% python3 -q
>>> import numpy as np
>>> np.set_printoptions(precision=3, suppress=True, linewidth=200, sign=" ")
>>> M = np.load("a.npy")
>>> print(M)
[[ 7.646  5.316 -3.643]
 [ 7.999  0.185  5.998]
 [ 7.942 -4.29  -4.303]
 [ 3.637 -9.18   1.578]
 [-1.014  9.639  2.46 ]
 [ 8.446 -0.16  -5.352]
 [-0.1   -9.493 -3.142]
 [-0.762 -3.195  9.445]
 [ 3.672 -8.314  4.171]
 [-4.673 -3.02  -8.309]
 [ 7.173  5.596  4.152]
 [ 3.478  8.289 -4.382]
 [ 0.635  5.964  8.002]
 [-3.3    2.984 -8.956]
 [-2.509 -2.24   9.417]
 [ 8.29   5.592 -0.017]
 [ 5.64  -5.14   6.463]
 [ 7.536 -4.579 -4.716]
 [-0.172  7.12  -7.02 ]
 [ 5.943 -3.315  7.327]
 [ 9.251 -2.613 -2.754]
 [ 3.297  0.993 -9.388]]
>>> D = np.linalg.norm(M[:, None] - M[None], axis=-1)
>>> print(np.flatnonzero(D[0] < D.mean() / 2))
[  0   5  11  15]
>>> print(np.linalg.norm(M, axis=1))
[ 10.  10.  10.  10.  10.  10.  10.  10.  10.  10.  10.  10.  10.  10.  10.  10.  10.  10.  10.  10.  10.  10.]
>>> W = np.array([[3, 0, 0, 3, 1], [0, 3, 1, 1, 2], [2, 0, 2, 0, 0]])
>>> c = np.array([-2, 3, -1, -2, 2])
>>> act = np.maximum(M @ W + c, 0)
>>> print(np.linalg.matrix_rank(act))
5
>>> C = np.array([[0, 2], [2, 0], [2, 3], [1, 3], [3, 2]])
>>> print((act @ C).round(6).argmax(axis=1))
[ 1  1  1  1  0  1  0  1  1  0  1  0  1  0  1  1  1  1  0  1  1  0]
>>> Xc = M - M.mean(axis=0)
>>> U, sigma, VT = np.linalg.svd(Xc, full_matrices=False)
>>> print(round((sigma ** 2).sum() ** 2 / (sigma ** 4).sum(), 3))
2.74
>>> print(np.abs(U[:, 0]).argmax())
18
>>> print(np.round(Xc.mean(axis=0), 3) + 0)
[ 0.  0.  0.]
>>> print(np.searchsorted(np.cumsum(sigma ** 2) / (sigma ** 2).sum(), 0.9) + 1)
3
>>> print(sigma)
[ 29.68   25.36   19.948]
>>> print(np.linalg.matrix_rank(Xc))
3
>>> print(np.abs(VT[0]).argmax())
2
>>> rng = np.random.default_rng(392)
>>> labels = rng.permutation(3)
>>> out = M[:, labels] * rng.choice([-1, 1], 3)
>>> print(out)
[[-7.646  3.643 -5.316]
 [-7.999 -5.998 -0.185]
 [-7.942  4.303  4.29 ]
 [-3.637 -1.578  9.18 ]
 [ 1.014 -2.46  -9.639]
 [-8.446  5.352  0.16 ]
 [ 0.1    3.142  9.493]
 [ 0.762 -9.445  3.195]
 [-3.672 -4.171  8.314]
 [ 4.673  8.309  3.02 ]
 [-7.173 -4.152 -5.596]
 [-3.478  4.382 -8.289]
 [-0.635 -8.002 -5.964]
 [ 3.3    8.956 -2.984]
 [ 2.509 -9.417  2.24 ]
 [-8.29   0.017 -5.592]
 [-5.64  -6.463  5.14 ]
 [-7.536  4.716  4.579]
 [ 0.172  7.02  -7.12 ]
 [-5.943 -7.327  3.315]
 [-9.251  2.754  2.613]
 [-3.297  9.388 -0.993]]
>>> U, _, VT = np.linalg.svd(M.T @ out)
>>> print(np.round(U @ VT, 3) + 0)
[[-1.  0.  0.]
 [ 0.  0. -1.]
 [ 0. -1.  0.]]
>>> out = M / np.sqrt((M ** 2).mean(axis=1, keepdims=True))
>>> print(np.linalg.matrix_rank(out) == np.linalg.matrix_rank(M))
True
>>> print(out[8])
[ 0.636 -1.44   0.722]
>>> print(np.linalg.norm(out, axis=1))
[ 1.732  1.732  1.732  1.732  1.732  1.732  1.732  1.732  1.732  1.732  1.732  1.732  1.732  1.732  1.732  1.732  1.732  1.732  1.732  1.732  1.732  1.732]
>>> print(np.linalg.matrix_rank(M - M.mean(axis=1, keepdims=True)))
2
>>> r0 = np.array([6, 9, 0, 5]) + 0.5
>>> m1 = np.outer(r0, r0) / (r0 @ r0)
>>> print(m1)
[[ 0.259  0.379  0.02   0.219]
 [ 0.379  0.554  0.029  0.321]
 [ 0.02   0.029  0.002  0.017]
 [ 0.219  0.321  0.017  0.186]]
>>> vals, V = np.linalg.eigh(m1)
>>> print(np.round(np.linalg.eigvalsh(m1 @ m1), 3) + 0)
[ 0.  0.  0.  1.]
>>> print(np.abs(V[:, -1]))
[ 0.509  0.744  0.039  0.431]
>>> print(np.round(V.T @ m1 @ V, 3) + 0)
[[ 0.  0.  0.  0.]
 [ 0.  0.  0.  0.]
 [ 0.  0.  0.  0.]
 [ 0.  0.  0.  1.]]
>>> print(round(float(vals.sum()), 3), np.trace(m1))
1.0 1.0
>>> print(vals.round(3) + 0)
[ 0.  0.  0.  1.]
>>> U, sigma, VT = np.linalg.svd(m1)
>>> V = VT[:(sigma > 1e-8).sum()]
>>> x0 = m1[3] + 4 * m1[1] + rng.integers(2) * np.eye(4)[1]
>>> print(x0)
[ 1.735  3.535  0.133  1.468]
>>> print(round(np.linalg.norm(x0 - V.T @ V @ x0), 3))
0.668
>>> print(np.linalg.matrix_rank(np.vstack([m1, x0])))
2
>>> print(np.unique(m1.round(6), axis=0).shape)
(4, 4)
>>> print(m1 @ np.linalg.pinv(m1) @ m1)
[[ 0.259  0.379  0.02   0.219]
 [ 0.379  0.554  0.029  0.321]
 [ 0.02   0.029  0.002  0.017]
 [ 0.219  0.321  0.017  0.186]]
>>> print(np.abs(np.diag(np.linalg.qr(m1)[1])) > 1e-9)
[ True False False False]
>>> proj = np.triu(np.array([[1, 1, 3, 3], [0, 3, 3, 0], [3, 0, 0, 3], [1, 0, 2, 2]]), 1) + np.eye(4)
>>> out = proj @ m1 @ np.linalg.inv(proj)
>>> print(np.linalg.matrix_rank(out))
1
>>> print(np.round(np.linalg.det(out), 3))
-0.0
>>> print(np.round(np.poly(out), 3) + 0)
[ 1. -1.  0.  0.  0.]
>>> x0 = np.array([1, -1, -5, 3])
>>> print(m1 @ m1 @ x0)
[ 0.439  0.641  0.034  0.371]
>>> print(round(float((x0 - m1 @ x0) @ (m1 @ x0)), 3))
0.0
>>> print(np.trace(m1))
1.0
>>> X = np.load("sample1.npy")
>>> print(X)
[[ 0.25   0.417  0.333]
 [ 0.167  0.5    0.333]
 [ 0.     0.667  0.333]]
>>> U, sigma, VT = np.linalg.svd(X)
>>> print(sigma.round(3) + 0)
[ 1.113  0.229  0.   ]
>>> print(np.argmax(sigma[:-1] / (sigma[1:] + 1e-6)) + 1)
2
>>> out = U[:, :2] @ np.diag(sigma[:2]) @ VT[:2]
>>> print(np.round(np.linalg.norm(X - out, 2), 3), np.round(sigma[2], 3))
0.0 0.0
>>> print(np.round(np.linalg.norm(X - out) / np.linalg.norm(X), 3))
0.0
>>> print(np.linalg.matrix_rank(out))
2
>>> A = np.loadtxt("test13.csv", delimiter=",")
>>> print(A)
[[-0.093  1.324  1.843]
 [ 0.523 -0.51   5.016]
 [ 0.107 -1.307 -1.795]
 [ 0.305 -1.523  0.209]
 [-0.409  2.812  1.614]
 [ 0.497  1.917 10.602]
 [-0.204 -2.204 -7.587]
 [-0.238 -1.571 -6.169]
 [ 0.297 -2.154 -1.194]
 [-0.285 -2.094 -8.609]
 [-0.218 -2.781 -9.007]
 [-0.364  3.428  3.05 ]
 [ 0.115 -1.923 -3.208]
 [ 0.515 -1.709  2.168]
 [-0.123 -1.107 -3.82 ]]
>>> x0 = np.array([-2, 3, 6])
>>> rhs = A @ x0
>>> print(np.linalg.lstsq(A, rhs)[0])
[-2.  3.  6.]
>>> print(np.linalg.solve(A.T @ A, A.T @ rhs))
[-2.  3.  6.]
>>> rhs = rhs + 0.1 * rng.normal(size=15)
>>> print(rhs)
[ 15.302  27.649 -14.803  -3.84   19.071  68.389 -51.681 -41.119 -14.1   -57.4   -62.118  29.346 -25.429   6.841 -25.886]
>>> c, *_ = np.linalg.lstsq(A, rhs)
>>> print(c.round())
[-4.  3.  6.]
>>> print(np.round(A.T @ (rhs - A @ c), 3) + 0)
[ 0.  0.  0.]
>>> print(c)
[-3.939  2.637  6.163]
>>> print([round(float(np.linalg.norm(np.linalg.solve(A.T @ A + lam * np.eye(3), A.T @ rhs))), 2) for lam in (0, 1, 10, 100)])
[7.77, 6.72, 6.52, 5.41]
>>> labels = A[:, 1] > np.median(A[:, 1])
>>> r0 = A[labels].mean(axis=0) - A[~labels].mean(axis=0)
>>> print(((A - A.mean(axis=0)) @ r0 > 0).astype(int))
[ 1  1  0  1  1  1  0  0  0  0  0  1  0  1  0]
>>> print(np.argsort(-np.abs(r0).round(6), kind="stable"))
[ 2  1  0]
>>> C = A[[5, 0]].astype(float)
>>> for _ in range(3):
...     labels = np.linalg.norm(A[:, None] - C, axis=-1).argmin(axis=1)
...     C = np.array([A[labels == j].mean(axis=0) for j in range(2)])
... 
>>> print(labels)
[ 1  0  1  1  1  0  1  1  1  1  1  0  1  1  1]
>>> print(np.abs(C[1] - C[0]).argmax())
2
>>> print(C)
[[ 0.219  1.612  6.223]
 [-0.019 -1.186 -2.963]]
>>> print(np.bincount(labels))
[  3  12]
>>> print([round(float(x), 3) for x in np.linalg.svd(C, compute_uv=False)[:3]])
[7.17, 0.372]
>>> E = np.load("dump.npy")
>>> print(E)
[[-0.5  0.   2.3]
 [-1.1 -0.4  0.8]
 [-0.8  0.3  0.4]]
>>> out = np.linalg.inv(E)
>>> print(np.allclose(out, E.T))
False
>>> print(round(float(np.linalg.cond(E)), 3))
5.618
>>> print(round(np.linalg.slogdet(E)[0], 3))
-1.0
>>> print(np.round(E @ out, 3) + 0)
[[ 1.  0.  0.]
 [ 0.  1.  0.]
 [ 0.  0.  1.]]
>>> print(out)
[[ 0.309 -0.533 -0.71 ]
 [ 0.154 -1.266  1.645]
 [ 0.502 -0.116 -0.154]]
>>> print(np.einsum("ii->", E))
-0.5
>>> print(np.kron(np.eye(2, dtype=int), E))
[[-0.5  0.   2.3 -0.   0.   0. ]
 [-1.1 -0.4  0.8 -0.  -0.   0. ]
 [-0.8  0.3  0.4 -0.   0.   0. ]
 [-0.   0.   0.  -0.5  0.   2.3]
 [-0.  -0.   0.  -1.1 -0.4  0.8]
 [-0.   0.   0.  -0.8  0.3  0.4]]
>>> print(round(float(np.linalg.det(E.T)), 3))
-1.295
>>> Q = E.astype(float).copy()
>>> for j in range(3):
...     Q[:, j] -= Q[:, :j] @ (Q[:, :j].T @ Q[:, j])
...     Q[:, j] /= np.linalg.norm(Q[:, j])
... 
>>> print(np.round(Q.T @ E, 3) + 0)
[[ 1.449  0.138 -1.622]
 [ 0.     0.481  0.05 ]
 [ 0.     0.     1.86 ]]
>>> mat = np.load("case9.npy")
>>> print(mat)
[[-2.024 -2.099 -1.957 -4.905]
 [-2.099  0.266  3.649 -1.456]
 [-1.957  3.649 -2.8   -1.599]
 [-4.905 -1.456 -1.599  1.558]]
>>> proj = np.triu(np.array([[8, 9, 9, -9], [-7, 8, 2, -4], [-8, -7, 9, -3], [-7, 7, -8, 2]]), 1) + np.eye(4)
>>> out = proj @ mat @ np.linalg.inv(proj)
>>> print(np.poly(out))
[  1.      3.    -53.004 -75.006 700.099]
>>> print(round(float(np.trace(out)), 3), np.trace(mat))
-3.0 -3.0
>>> vals, V = np.linalg.eigh(m1)
>>> x0 = np.array([5, -6, 3, -7])
>>> print(np.round(np.abs(m1).sum(axis=1).max(), 3), round(float(np.abs(vals).max()), 3))
1.282 1.0
>>> print((np.sign(V[:, -1].round(6)) == np.sign(V[0, -1].round(6))).astype(int))
[ 1  1  1  1]
>>> print(np.round(np.linalg.eigvalsh(m1[1:, 1:]), 3) + 0)
[ 0.     0.     0.741]
>>> print(V * np.maximum(vals, 0) @ V.T)
[[ 0.259  0.379  0.02   0.219]
 [ 0.379  0.554  0.029  0.321]
 [ 0.02   0.029  0.002  0.017]
 [ 0.219  0.321  0.017  0.186]]
>>> arr = np.load("w.npy")
>>> print(arr)
[[-2.  0.  0.]
 [ 0. -3.  2.]
 [ 0.  2.  1.]]
>>> Q, r_ = np.linalg.qr(arr)
>>> print(Q)
[[ 1.     0.     0.   ]
 [-0.    -0.832  0.555]
 [-0.     0.555  0.832]]
>>> print(np.abs(np.diag(r_)))
[ 2.     3.606  1.941]
>>> print(abs(r_[0, 0]), np.round(np.linalg.norm(arr[:, 0]), 3))
2.0 2.0
>>> print(np.trace(Q @ Q.T))
3.0
>>> print(np.round(Q.T @ Q, 3) + 0)
[[ 1.  0.  0.]
 [ 0.  1.  0.]
 [ 0.  0.  1.]]
>>> print(r_)
[[-2.     0.     0.   ]
 [ 0.     3.606 -1.109]
 [ 0.     0.     1.941]]
>>> F = np.load("out19.npy")
>>> print(F)
[[-15.996  -3.993  11.208]
 [-12.024  -3.012   8.382]
 [-12.013  -3.008   8.392]
 [ 14.01    3.525  -9.832]
 [ -5.973  -1.464   4.208]
 [ 17.991   4.497 -12.652]
 [  5.986   1.503  -4.169]
 [ 12.013   3.015  -8.391]
 [ -4.021  -1.007   2.824]
 [-16.021  -3.986  11.227]
 [-11.984  -3.006   8.38 ]]
>>> labels = F[:, 2] > np.median(F[:, 2])
>>> r0 = F[labels].mean(axis=0) - F[~labels].mean(axis=0)
>>> print(((F - F.mean(axis=0)) @ r0 > 0).astype(int))
[ 1  1  1  0  1  0  0  0  1  1  1]
>>> print(round(float((((F - F.mean(axis=0)) @ r0 > 0) == labels).mean()), 3))
0.818
